>>> import numpy as np
>>> import numpy.linalg as la
>>> np.set_printoptions(precision=3, suppress=True, linewidth=100)
>>> K = np.loadtxt("test19.csv", delimiter=",")
>>> print(K)
[[0.223 0.223 0.223 0.134 0.134 0.134 0.134 0.045]
 [0.223 0.223 0.223 0.134 0.134 0.134 0.134 0.045]
 [0.223 0.223 0.223 0.134 0.134 0.134 0.134 0.045]
 [0.134 0.134 0.134 0.08  0.08  0.08  0.08  0.027]
 [0.134 0.134 0.134 0.08  0.08  0.08  0.08  0.027]
 [0.134 0.134 0.134 0.08  0.08  0.08  0.08  0.027]
 [0.134 0.134 0.134 0.08  0.08  0.08  0.08  0.027]
 [0.045 0.045 0.045 0.027 0.027 0.027 0.027 0.009]]
>>> W1 = np.array([[1, 3, -2, -3],
...     [3, -1, 1, 1],
...     [1, -2, 1, -2],
...     [0, 3, -2, 3],
...     [1, 1, -1, -2],
...     [-3, -1, -3, 3],
...     [-2, -2, -3, -3],
...     [1, -1, -2, 3]])
>>> c = np.array([1, 2, 3, -3])
>>> hid = np.maximum(K @ W1 + c, 0)
>>> print(la.matrix_rank(hid))
2
>>> print((hid > 0).astype(int))
[[1 1 1 0]
 [1 1 1 0]
 [1 1 1 0]
 [1 1 1 0]
 [1 1 1 0]
 [1 1 1 0]
 [1 1 1 0]
 [1 1 1 0]]
>>> print(hid)
[[1.625 2.089 1.705 0.   ]
 [1.625 2.089 1.705 0.   ]
 [1.625 2.089 1.705 0.   ]
 [1.375 2.054 2.223 0.   ]
 [1.375 2.054 2.223 0.   ]
 [1.375 2.054 2.223 0.   ]
 [1.375 2.054 2.223 0.   ]
 [1.125 2.018 2.741 0.   ]]
>>> print((hid > 0).mean(axis=0))
[1. 1. 1. 0.]
>>> basis = np.array([[5, -1, -2], [4, 1, -3], [-1, -3, 0], [-2, 3, -3]])
>>> print((hid @ basis).round(6).argmax(axis=1))
[0 0 0 0 0 0 0 0]
>>> print(W1 @ basis)
[[ 25  -1  -2]
 [  8  -4  -6]
 [  0 -12  10]
 [  8  18 -18]
 [ 14  -3   1]
 [-22  20   0]
 [ -9   0  19]
 [ -3  13  -8]]
>>> vec = np.array([2, 2, 1, 0, 0, 0, 2, 2])
>>> print(np.eye(8) - K)
[[ 0.777 -0.223 -0.223 -0.134 -0.134 -0.134 -0.134 -0.045]
 [-0.223  0.777 -0.223 -0.134 -0.134 -0.134 -0.134 -0.045]
 [-0.223 -0.223  0.777 -0.134 -0.134 -0.134 -0.134 -0.045]
 [-0.134 -0.134 -0.134  0.92  -0.08  -0.08  -0.08  -0.027]
 [-0.134 -0.134 -0.134 -0.08   0.92  -0.08  -0.08  -0.027]
 [-0.134 -0.134 -0.134 -0.08  -0.08   0.92  -0.08  -0.027]
 [-0.134 -0.134 -0.134 -0.08  -0.08  -0.08   0.92  -0.027]
 [-0.045 -0.045 -0.045 -0.027 -0.027 -0.027 -0.027  0.991]]
>>> print(la.eigvalsh(2 * K - np.eye(8)))
[-1. -1. -1. -1. -1. -1. -1.  1.]
>>> Uu, s, Vh = la.svd(K)
>>> print(s.round(3) + 0)
[1. 0. 0. 0. 0. 0. 0. 0.]
>>> print(np.argmax(s[:-1] / (s[1:] + 1e-6)) + 1)
1
>>> Y = Uu[:, :1] @ np.diag(s[:1]) @ Vh[:1]
>>> print(la.matrix_rank(Y))
1
>>> print(np.round(np.abs(K - Y).max(), 3))
0.0
>>> print(la.matrix_rank(K, rtol=0.05))
1
>>> rng = np.random.default_rng(732382)
>>> z = rng.permutation(8)
>>> print(z)
[6 5 7 4 2 0 1 3]
>>> Y = K[z][:, z]
>>> print(np.diag(Y))
[0.08  0.08  0.009 0.08  0.223 0.223 0.223 0.08 ]
>>> print(np.allclose(Y, K))
False
>>> J = np.loadtxt("block3.csv", delimiter=",")
>>> print(J)
[[ 0.9   -0.2    3.903 -2.     1.2   -0.2  ]
 [ 0.9   -1.     2.352 -0.2    0.8   -0.6  ]
 [-0.1    0.    -0.941 -0.4   -0.3   -0.2  ]
 [-0.1   -1.6   -1.684  0.2   -0.6    1.   ]
 [ 0.5    0.     3.281 -1.9    1.     0.6  ]
 [-1.4   -0.9    4.142  1.1    1.4    1.   ]
 [-0.5   -0.2    1.118 -0.5    0.4   -0.3  ]
 [ 0.6   -0.4   -0.521 -0.2   -0.2    0.6  ]
 [-0.1    0.2   -2.85   0.9   -0.8    1.1  ]
 [-1.4   -1.3   -0.889  1.7   -0.3   -0.4  ]
 [-2.4   -1.5    1.457 -0.3    0.3   -1.5  ]
 [-1.2    0.6    3.548  0.5    1.4   -2.6  ]
 [-0.3    0.6   -1.897  0.1   -0.6   -1.1  ]]
>>> z = J[:, 3] > np.median(J[:, 3])
>>> f = J[z].mean(axis=0) - J[~z].mean(axis=0)
>>> print(round((((J - J.mean(axis=0)) @ f > 0) == z).mean(), 3))
0.615
>>> print(z.astype(int))
[0 0 0 1 0 1 0 0 1 1 0 1 1]
>>> print(np.argsort(-np.abs(f).round(6), kind="stable"))
[3 2 0 4 1 5]
>>> print(((J - J.mean(axis=0)) @ f > 0).astype(int))
[0 0 1 1 0 0 0 1 1 1 1 0 1]
>>> cen = J - J.mean(axis=0)
>>> evecs = la.svd(cen)[2][:5]
>>> Y = cen - cen @ evecs.T @ evecs
>>> print(np.diag(evecs.T @ evecs))
[0.998 0.993 0.897 0.992 0.12  1.   ]
>>> print(np.round(Y.std(axis=0), 3) + 0)
[0.001 0.003 0.012 0.003 0.034 0.   ]
>>> print(np.round(np.cov(cen @ evecs.T, rowvar=False), 3) + 0)
[[6.914 0.    0.    0.    0.   ]
 [0.    1.822 0.    0.    0.   ]
 [0.    0.    1.078 0.    0.   ]
 [0.    0.    0.    0.447 0.   ]
 [0.    0.    0.    0.    0.249]]
>>> cen = (J - J.mean(axis=0)) / J.std(axis=0)
>>> print(cen.std(axis=0))
[1. 1. 1. 1. 1. 1.]
>>> print(np.argwhere(np.abs(cen) > 2))
[[10  0]
 [11  5]]
>>> c = la.lstsq(np.delete(cen, 1, axis=1), cen[:, 1])[0]
>>> print(round(float(1 - np.var(cen[:, 1] - np.delete(cen, 1, axis=1) @ c)), 3))
0.755
>>> print(np.abs(c).argmax())
1
>>> print(c)
[-0.276 -8.578 -1.03   8.219 -0.015]
>>> Y = np.array([[5, 1, 1], [4, 4, 3], [0, 5, 1], [1, 3, 4], [2, 2, 1], [5, 2, 2]])
>>> print(la.matrix_rank(np.vstack([J, Y.T])))
6
>>> print(np.vstack([J, Y.T]).shape)
(16, 6)
>>> print(np.einsum("ij->j", J))
[-4.6   -5.7   11.019 -1.     3.7   -2.6  ]
>>> gram = np.cov(J, rowvar=False)
>>> print(np.median(J, axis=0))
[-0.1   -0.2    1.118 -0.2    0.3   -0.2  ]
>>> print(np.round(np.corrcoef(J[:, 2], J[:, 3])[0, 1], 3))
-0.403
>>> print(la.eigvalsh(gram)[::-1])
[6.914 1.822 1.078 0.447 0.249 0.001]
